$ python3 -q
>>> import numpy as np
>>> import numpy.linalg as la
>>> np.set_printoptions(precision=3, suppress=True, linewidth=160)
>>> X = np.array([[2, 3, 2, 1, 2, 3, 1, 1],
...     [3, 0, 3, 3, 1, 2, 1, 3],
...     [2, 3, 0, 4, 1, 4, 1, 4],
...     [1, 3, 4, 2, 4, 1, 1, 3],
...     [2, 1, 1, 4, 0, 1, 0, 3],
...     [3, 2, 4, 1, 1, 4, 1, 1],
...     [1, 1, 1, 1, 0, 1, 0, 2],
...     [1, 3, 4, 3, 3, 1, 2, 2]])
>>> X
array([[2, 3, 2, 1, 2, 3, 1, 1],
       [3, 0, 3, 3, 1, 2, 1, 3],
       [2, 3, 0, 4, 1, 4, 1, 4],
       [1, 3, 4, 2, 4, 1, 1, 3],
       [2, 1, 1, 4, 0, 1, 0, 3],
       [3, 2, 4, 1, 1, 4, 1, 1],
       [1, 1, 1, 1, 0, 1, 0, 2],
       [1, 3, 4, 3, 3, 1, 2, 2]])
>>> # equal to its transpose
>>> rng = np.random.default_rng(494530)
>>> labels = rng.permutation(8)
>>> M2 = X[:, labels] * rng.choice([-1, 1], 8)
>>> M2
array([[ 2, -3,  2, -3,  1,  1, -1, -2],
       [ 1,  0,  3, -2,  1,  3, -3, -3],
       [ 1, -3,  0, -4,  1,  4, -4, -2],
       [ 4, -3,  4, -1,  1,  3, -2, -1],
       [ 0, -1,  1, -1,  0,  3, -4, -2],
       [ 1, -2,  4, -4,  1,  1, -1, -3],
       [ 0, -1,  1, -1,  0,  2, -1, -1],
       [ 3, -3,  4, -1,  2,  2, -3, -1]])
>>> Uu, _, vt = la.svd(X.T @ M2)
>>> np.round(Uu @ vt, 3) + 0
array([[ 0.,  0.,  0.,  0.,  0.,  0.,  0., -1.],
       [ 0., -1.,  0.,  0.,  0.,  0.,  0.,  0.],
       [ 0.,  0.,  1.,  0.,  0.,  0.,  0.,  0.],
       [ 0.,  0.,  0.,  0.,  0.,  0., -1.,  0.],
       [ 1.,  0.,  0.,  0.,  0.,  0.,  0.,  0.],
       [ 0.,  0.,  0., -1.,  0.,  0.,  0.,  0.],
       [ 0.,  0.,  0.,  0.,  1.,  0.,  0.,  0.],
       [ 0.,  0.,  0.,  0.,  0.,  1.,  0.,  0.]])
>>> np.round(la.lstsq(X, M2)[0], 3) + 0
array([[ 0.,  0.,  0.,  0.,  0.,  0.,  0., -1.],
       [ 0., -1.,  0.,  0.,  0.,  0.,  0.,  0.],
       [ 0.,  0.,  1.,  0.,  0.,  0.,  0.,  0.],
       [ 0.,  0.,  0.,  0.,  0.,  0., -1.,  0.],
       [ 1.,  0.,  0.,  0.,  0.,  0.,  0.,  0.],
       [ 0.,  0.,  0., -1.,  0.,  0.,  0.,  0.],
       [ 0.,  0.,  0.,  0.,  1.,  0.,  0.,  0.],
       [ 0.,  0.,  0.,  0.,  0.,  1.,  0.,  0.]])
>>> labels
array([4, 1, 2, 5, 6, 7, 3, 0])
>>> vec = np.array([2, 3, 1, 5, 3, 5, 0, 4])
>>> rhs = M2 @ vec
>>> b, lr = np.zeros(8), 1 / la.norm(M2, 2) ** 2
>>> for i in range(5):
...     b -= lr * M2.T @ (M2 @ b - rhs)
...     if i % 1 == 0: print(i, round(la.norm(M2 @ b - rhs), 3))
... 
0 31.23
1 29.095
2 27.121
3 25.297
4 23.611
>>> np.round(la.cond(M2), 3)
np.float64(42.243)
>>> [round(float(la.det(X[:i, :i])), 2) + 0 for i in range(1, 9)]
[2.0, -9.0, 18.0, 117.0, -84.0, -349.0, -6.0, 805.0]
>>> try:
...     la.cholesky(X)
... except la.LinAlgError as e:
...     print(repr(e))
... 
LinAlgError('Matrix is not positive definite')
>>> w1 = np.array([[-2, -1, -1, 0],
...     [-3, 0, 1, 2],
...     [-2, 1, -1, 2],
...     [1, -1, -2, 0],
...     [3, 0, -2, -1],
...     [2, 0, 2, -1],
...     [2, 0, 0, 0],
...     [-3, 3, -1, -2]])
>>> b = np.array([-1, 1, 0, 3])
>>> H = np.maximum(X @ w1 + b, 0)
>>> (H > 0).mean(axis=0)
array([0.   , 1.   , 0.   , 0.625])
>>> (H > 0).astype(int)
array([[0, 1, 0, 1],
       [0, 1, 0, 0],
       [0, 1, 0, 0],
       [0, 1, 0, 1],
       [0, 1, 0, 0],
       [0, 1, 0, 1],
       [0, 1, 0, 1],
       [0, 1, 0, 1]])
>>> Z = np.array([[0, 8], [4, 3], [0, 4], [9, 0]])
>>> (H @ Z).round(6).argmax(axis=1)
array([0, 0, 0, 0, 0, 0, 0, 0])
>>> w1 @ Z
array([[ -4, -23],
       [ 18, -20],
       [ 22, -17],
       [ -4,  -3],
       [ -9,  16],
       [ -9,  24],
       [  0,  16],
       [ -6, -19]])
>>> r0 = np.array([3, -1, -1, 0, 2, -1, 2, -3])
>>> M2 = X + np.outer(r0, np.eye(8)[3])
>>> M2
array([[2., 3., 2., 4., 2., 3., 1., 1.],
       [3., 0., 3., 2., 1., 2., 1., 3.],
       [2., 3., 0., 3., 1., 4., 1., 4.],
       [1., 3., 4., 2., 4., 1., 1., 3.],
       [2., 1., 1., 6., 0., 1., 0., 3.],
       [3., 2., 4., 0., 1., 4., 1., 1.],
       [1., 1., 1., 3., 0., 1., 0., 2.],
       [1., 3., 4., 0., 3., 1., 2., 2.]])
>>> np.round(la.det(M2) / la.det(X), 3), round(1 + la.solve(X, r0)[3], 3)
(np.float64(-0.862), np.float64(-0.862))
>>> la.matrix_rank(M2 - X)
np.int64(1)
>>> K = np.loadtxt("layer19.csv", delimiter=",")
>>> K
array([[1., 0., 0.],
       [2., 1., 0.],
       [1., 0., 1.]])
>>> # triangular, det is the product of the diagonal
>>> q = K.astype(float).copy()
>>> for j in range(3):
...     q[:, j] -= q[:, :j] @ (q[:, :j].T @ q[:, j])
...     q[:, j] /= la.norm(q[:, j])
... 
>>> np.round(q.T @ K, 3) + 0
array([[ 2.449,  0.816,  0.408],
       [ 0.   ,  0.577, -0.577],
       [ 0.   ,  0.   ,  0.707]])
>>> K @ K
array([[1., 0., 0.],
       [4., 1., 0.],
       [2., 0., 1.]])
>>> np.sort(la.eigvals(K))
array([1., 1., 1.])
>>> E = np.load("a.npy")
>>> E
array([[-0.398,  0.253, -0.85 , -0.237, -0.008],
       [ 0.   ,  0.   , -0.265,  0.951, -0.158],
       [ 0.114, -0.914, -0.29 , -0.119, -0.231],
       [-0.057, -0.238, -0.09 ,  0.134,  0.956],
       [ 0.909,  0.21 , -0.341, -0.081,  0.085]])
>>> # orthonormal columns
>>> M2 = la.inv(E)
>>> np.allclose(M2, E.T)
True
>>> round(la.slogdet(E)[0], 3)
np.float64(1.0)
>>> np.round(E @ M2, 3) + 0
array([[1., 0., 0., 0., 0.],
       [0., 1., 0., 0., 0.],
       [0., 0., 1., 0., 0.],
       [0., 0., 0., 1., 0.],
       [0., 0., 0., 0., 1.]])
>>> M2.round(3) + 0
array([[-0.398,  0.   ,  0.114, -0.057,  0.909],
       [ 0.253,  0.   , -0.914, -0.238,  0.21 ],
       [-0.85 , -0.265, -0.29 , -0.09 , -0.341],
       [-0.237,  0.951, -0.119,  0.134, -0.081],
       [-0.008, -0.158, -0.231,  0.956,  0.085]])
>>> M2 = np.array([[3, 2], [0, -1], [1, 2]])
>>> A = np.tile(M2, (2, 3))
>>> A
array([[ 3,  2,  3,  2,  3,  2],
       [ 0, -1,  0, -1,  0, -1],
       [ 1,  2,  1,  2,  1,  2],
       [ 3,  2,  3,  2,  3,  2],
       [ 0, -1,  0, -1,  0, -1],
       [ 1,  2,  1,  2,  1,  2]])
>>> # null space of dimension 4
>>> r = la.matrix_rank(A)
>>> r
np.int64(2)
>>> N = la.svd(A)[2][r:].T
>>> np.round(N @ N.T, 3) + 0
array([[ 0.667,  0.   , -0.333,  0.   , -0.333,  0.   ],
       [ 0.   ,  0.667,  0.   , -0.333,  0.   , -0.333],
       [-0.333,  0.   ,  0.667,  0.   , -0.333,  0.   ],
       [ 0.   , -0.333,  0.   ,  0.667,  0.   , -0.333],
       [-0.333,  0.   , -0.333,  0.   ,  0.667,  0.   ],
       [ 0.   , -0.333,  0.   , -0.333,  0.   ,  0.667]])
>>> la.matrix_rank(A.T @ A), la.matrix_rank(A @ A.T)
(np.int64(2), np.int64(2))
>>> np.round(A @ N, 3) + 0
array([[0., 0., 0., 0.],
       [0., 0., 0., 0.],
       [0., 0., 0., 0.],
       [0., 0., 0., 0.],
       [0., 0., 0., 0.],
       [0., 0., 0., 0.]])
>>> [int(la.matrix_rank(np.delete(A, i, axis=0))) for i in range(6)]
[2, 2, 2, 2, 2, 2]
>>> N.shape
(6, 4)
